% python3 -q
>>> import numpy as np
>>> import numpy.linalg as la
>>> np.set_printoptions(precision=2, suppress=True, linewidth=140, floatmode="fixed")
>>> def tidy(a):
...     return np.round(a, 2) + 0
... 
>>> mat = np.load("x.npy")
>>> print(mat)
[[1.00 0.50 0.25 0.12]
 [0.50 1.00 0.50 0.25]
 [0.25 0.50 1.00 0.50]
 [0.12 0.25 0.50 1.00]]
>>> x = np.ones(4)
>>> for _ in range(3):
...     x = mat @ x
...     x /= la.norm(x)
...     print(round(x @ mat @ x, 2))
... 
2.08
2.08
2.08
>>> print(tidy(x))
[0.44 0.56 0.56 0.44]
>>> m1 = np.load("data.npy")
>>> print(m1)
[[ 1  2  1  1]
 [ 3  2  3  3]
 [ 3  4  5  5]
 [ 4  5  7  7]
 [ 4  7  9  8]
 [ 4  8 11 10]
 [ 6  8 11 10]
 [ 7  9 11 10]
 [ 7 10 13 10]
 [ 9 10 15 12]
 [ 9 12 15 12]
 [ 9 12 17 12]
 [ 9 14 19 12]
 [ 9 15 20 14]
 [10 15 22 14]
 [10 17 23 16]
 [11 19 25 17]
 [13 21 27 17]
 [14 21 29 19]
 [15 23 30 21]
 [16 23 32 23]
 [18 23 34 23]
 [19 24 36 25]
 [20 24 36 27]
 [20 24 37 28]
 [21 26 39 30]
 [21 26 41 30]
 [23 28 42 31]
 [24 30 43 31]]
>>> x = np.array([0, 0, 1, 3])
>>> y = m1 @ x
>>> beta, lr = np.zeros(4), 1 / la.norm(m1, 2) ** 2
>>> for i in range(250):
...     beta -= lr * m1.T @ (m1 @ beta - y)
...     if i % 50 == 0: print(i, round(la.norm(m1 @ beta - y), 2))
... 
0 14.87
50 14.01
100 13.22
150 12.49
200 11.82
>>> print(tidy(beta))
[0.79 0.67 1.27 1.41]
>>> Xs = m1 - m1.mean(axis=0)
>>> left, sig, Vh = la.svd(Xs, full_matrices=False)
>>> print(tidy(Vh[0] * np.sign(Vh[0, np.abs(Vh[0]).argmax()])))
[0.36 0.44 0.68 0.47]
>>> print(np.abs(left[:, 0]).argmax())
0
>>> cov = np.cov(m1, rowvar=False)
>>> print(cov.shape)
(4, 4)
>>> print(np.argwhere(np.triu(np.abs(np.corrcoef(m1.T)) > 0.8, 1)))
[[0 1]
 [0 2]
 [0 3]
 [1 2]
 [1 3]
 [2 3]]
>>> print(tidy(m1.std(axis=0)))
[ 6.65  8.23 12.54  8.69]
>>> print(np.median(m1, axis=0))
[10.00 15.00 22.00 14.00]
>>> print(tidy(np.corrcoef(m1[:, 0], m1[:, 2])[0, 1]))
0.99
>>> r0 = np.array([-4, 2, 3, 1, 5]) + 0.5
>>> A = np.outer(r0, r0) / (r0 @ r0)
>>> print(tidy(A))
[[ 0.19 -0.14 -0.19 -0.08 -0.30]
 [-0.14  0.10  0.14  0.06  0.22]
 [-0.19  0.14  0.19  0.08  0.30]
 [-0.08  0.06  0.08  0.04  0.13]
 [-0.30  0.22  0.30  0.13  0.48]]
>>> other = A / la.norm(A, axis=1, keepdims=True)
>>> cov = other @ other.T
>>> print(tidy(cov))
[[ 1.00 -1.00 -1.00 -1.00 -1.00]
 [-1.00  1.00  1.00  1.00  1.00]
 [-1.00  1.00  1.00  1.00  1.00]
 [-1.00  1.00  1.00  1.00  1.00]
 [-1.00  1.00  1.00  1.00  1.00]]
>>> print((np.abs(cov) > 0.9).astype(int))
[[1 1 1 1 1]
 [1 1 1 1 1]
 [1 1 1 1 1]
 [1 1 1 1 1]
 [1 1 1 1 1]]
